% ipython --no-banner

In [1]: import numpy as np

In [2]: np.set_printoptions(precision=2, suppress=True, linewidth=100)

In [3]: J = np.load("m.npy")

In [4]: J
Out[4]: 
array([[-0.09, -0.91,  2.28],
       [-0.1 , -0.9 ,  2.3 ],
       [ 0.7 ,  0.6 , -0.6 ],
       [ 0.  ,  0.  , -1.5 ]])

In [5]: x = np.array([1, 3, 0])

In [6]: h1 = np.maximum(J @ x, 0)

In [7]: np.flatnonzero(h1 > 1e-9)
Out[7]: array([2])

In [8]: J.T @ h1
Out[8]: array([ 1.75,  1.5 , -1.5 ])

In [9]: Q, evecs = np.linalg.qr(J[:, :2])[0], np.linalg.qr(J[:, 2:])[0]

In [10]: s = np.linalg.svd(Q.T @ evecs, compute_uv=False)

In [11]: s
Out[11]: array([0.91])

In [12]: np.degrees(np.arccos(s.clip(0, 1)))
Out[12]: array([24.5])

In [13]: w1 = np.array([[-1, -1, 2, 1, -2], [-2, 0, -3, 1, 3], [3, 3, 0, -1, 1]])

In [14]: coef = np.array([3, 3, 1, 2, -3])

In [15]: hid = np.maximum(J @ w1 + coef, 0)

In [16]: (hid > 0).mean(axis=0)
Out[16]: array([0.5 , 0.75, 1.  , 0.5 , 0.  ])

In [17]: np.linalg.matrix_rank(hid)
Out[17]: np.int64(4)

In [18]: W2 = np.array([[2, 0, 3], [1, 0, 2], [0, 2, 2], [1, 1, 2], [2, 3, 1]])

In [19]: w1 @ W2
Out[19]: 
array([[-6, -1, -1],
       [ 3,  4, -7],
       [10,  2, 14]])

In [20]: Q = J.astype(float).copy()

In [21]: for j in range(3):
    ...:     Q[:, j] -= Q[:, :j] @ (Q[:, :j].T @ Q[:, j])
    ...:     Q[:, j] /= np.linalg.norm(Q[:, j])
    ...: 

In [22]: Q.round(2) + 0
Out[22]: 
array([[-0.13, -0.7 , -0.02],
       [-0.14, -0.68,  0.02],
       [ 0.98, -0.19,  0.  ],
       [ 0.  ,  0.  , -1.  ]])

In [23]: A = np.load("layer2.npy")

In [24]: A
Out[24]: 
array([[ 0.71,  1.09, -0.9 , -1.23],
       [ 0.71,  1.25,  0.18,  1.38],
       [ 0.61,  0.21,  1.75, -0.73],
       [-1.62,  1.1 ,  0.34, -0.21]])

In [25]: P = np.triu(np.array([[2, 0, 2, -4], [-5, -4, -5, 0], [5, -2, -3, -5], [2, -4, 3, 3]]), 1) + np.eye(4)

In [26]: Y = P @ A @ np.linalg.inv(P)

In [27]: np.round(np.poly(Y), 2) + 0
Out[27]: array([  1.  ,  -3.49,   0.  ,  13.97, -16.  ])

In [28]: round(float(np.trace(Y)), 2), round(np.trace(A), 2)
Out[28]: (3.49, np.float64(3.49))

In [29]: np.linalg.matrix_rank(Y)
Out[29]: np.int64(4)
